% python3 -q
>>> import numpy as np
>>> np.set_printoptions(precision=1, suppress=True, linewidth=100, sign=" ")
>>> def tidy(a):
...     return np.round(a, 1) + 0
... 
>>> K = np.load("arr.npy")
>>> tidy(K)
array([[-0.3, -0.3, -0.4, -0.3,  0.4, -0.3, -0.5],
       [ 0.3,  0. , -0.9,  0.1, -0.2,  0. ,  0.3],
       [-0.4,  0.2,  0. ,  0.7,  0.1, -0.5,  0.1],
       [-0.1,  0.3,  0. , -0.4,  0.4, -0.3,  0.7],
       [-0.1, -0.8,  0.2,  0. , -0.3, -0.2,  0.4],
       [ 0.3,  0.2,  0.1, -0.3, -0.5, -0.7, -0.3],
       [ 0.7, -0.2,  0.1,  0.3,  0.5, -0.2,  0. ]])
>>> np.unravel_index(np.abs(K).argmax(), K.shape)
(np.int64(1), np.int64(2))
>>> tidy(K - K[0])
array([[ 0. ,  0. ,  0. ,  0. ,  0. ,  0. ,  0. ],
       [ 0.6,  0.3, -0.5,  0.5, -0.6,  0.4,  0.7],
       [-0.1,  0.5,  0.4,  1.1, -0.4, -0.2,  0.5],
       [ 0.3,  0.6,  0.4, -0.1, -0.1,  0. ,  1.2],
       [ 0.2, -0.5,  0.6,  0.3, -0.7,  0.1,  0.8],
       [ 0.7,  0.5,  0.5,  0.1, -1. , -0.3,  0.2],
       [ 1.1,  0.1,  0.6,  0.6,  0.1,  0.1,  0.4]])
>>> tidy(np.diff(K, axis=0))
array([[ 0.6,  0.3, -0.5,  0.5, -0.6,  0.4,  0.7],
       [-0.7,  0.2,  0.9,  0.6,  0.2, -0.6, -0.2],
       [ 0.3,  0.1,  0.1, -1.2,  0.3,  0.2,  0.6],
       [-0.1, -1.1,  0.1,  0.4, -0.6,  0.1, -0.3],
       [ 0.4,  1. , -0.1, -0.3, -0.2, -0.4, -0.6],
       [ 0.4, -0.4,  0.1,  0.5,  1.1,  0.5,  0.2]])
>>> tidy(np.abs(K).max())
np.float64(0.9)
>>> tidy(K.mean(axis=0))
array([ 0.1, -0.1, -0.1,  0. ,  0.1, -0.3,  0.1])
>>> tidy(np.linalg.norm(K))
np.float64(2.6)
